$ python -q
>>> import numpy as np
>>> import numpy.linalg as la
>>> np.set_printoptions(precision=3, suppress=True, linewidth=120)
>>> W0 = np.array([[4, 4, 4, 0], [3, 3, 3, -1], [4, 4, 4, 0]])
>>> W0
array([[ 4,  4,  4,  0],
       [ 3,  3,  3, -1],
       [ 4,  4,  4,  0]])
>>> # looks like rank 2
>>> rng = np.random.default_rng(82915)
>>> M2 = W0 + rng.integers(-2, 3, (3, 2)) @ rng.integers(-2, 3, (2, 4))
>>> M2
array([[ 3, -1,  8, -4],
       [ 2,  4,  4, -2],
       [ 2, -2, 10, -6]])
>>> np.round(la.svd(M2 - W0, compute_uv=False), 3) + 0
array([13.035,  2.024,  0.   ])
>>> M2 - W0
array([[-1, -5,  4, -4],
       [-1,  1,  1, -1],
       [-2, -6,  6, -6]])
>>> np.abs(M2 - W0).sum(axis=1)
array([14,  4, 20])
>>> left, sv, Vt = la.svd(W0)
>>> np.argmax(sv[:-1] / (sv[1:] + 1e-6)) + 1
np.int64(2)
>>> M2 = left[:, :2] @ np.diag(sv[:2]) @ Vt[:2]
>>> round(float(la.norm(W0 - M2, 2)), 3), np.round(sv[2], 3)
(0.0, np.float64(0.0))
>>> la.matrix_rank(M2)
np.int64(2)
>>> round(float(np.abs(W0 - M2).max()), 3)
0.0
>>> np.allclose(W0[:-1].T @ la.lstsq(W0[:-1].T, W0[-1])[0], W0[-1])
True
>>> round(np.trace(la.pinv(W0) @ W0), 3)
np.float64(2.0)
>>> np.round(W0 @ la.pinv(W0) @ W0, 3) + 0
array([[ 4.,  4.,  4.,  0.],
       [ 3.,  3.,  3., -1.],
       [ 4.,  4.,  4.,  0.]])
>>> la.lstsq(W0[:-1].T, W0[-1])[2]
np.int32(2)
>>> np.abs(np.diag(la.qr(W0)[1])) > 1e-9
array([ True, False, False])
>>> rank = la.matrix_rank(W0)
>>> rank
np.int64(2)
>>> null = la.svd(W0)[2][rank:].T
>>> null.shape
(4, 2)
>>> np.round(W0 @ null, 3) + 0
array([[0., 0.],
       [0., 0.],
       [0., 0.]])
>>> [int(la.matrix_rank(np.delete(W0, i, axis=0))) for i in range(3)]
[2, 1, 2]
>>> la.matrix_rank(W0.T @ W0), la.matrix_rank(W0 @ W0.T)
(np.int64(2), np.int64(2))
>>> [int(la.matrix_rank(W0[:i])) for i in range(1, len(W0) + 1)]
[1, 2, 2]
>>> mat = np.array([[0.8, 0.3, 1.5, 0.6, -1.6],
...     [-1.1, 1.2, -0.2, 0.1, -0.8],
...     [-0.4, -0.1, -1.0, 0.4, -0.2]])
>>> mat
array([[ 0.8,  0.3,  1.5,  0.6, -1.6],
       [-1.1,  1.2, -0.2,  0.1, -0.8],
       [-0.4, -0.1, -1. ,  0.4, -0.2]])
>>> t = np.radians(90)
>>> r_ = np.eye(5)
>>> r_[1, 1] = r_[0, 0] = np.cos(t)
>>> r_[1, 0], r_[0, 1] = -np.sin(t), np.sin(t)
>>> r_.round(3) + 0
array([[ 0.,  1.,  0.,  0.,  0.],
       [-1.,  0.,  0.,  0.,  0.],
       [ 0.,  0.,  1.,  0.,  0.],
       [ 0.,  0.,  0.,  1.,  0.],
       [ 0.,  0.,  0.,  0.,  1.]])
>>> M2 = mat @ r_.T
>>> np.abs(M2 - mat).max(axis=0)
array([2.3, 1.1, 0. , 0. , 0. ])
>>> np.allclose(la.norm(mat, axis=1), la.norm(M2, axis=1))
True
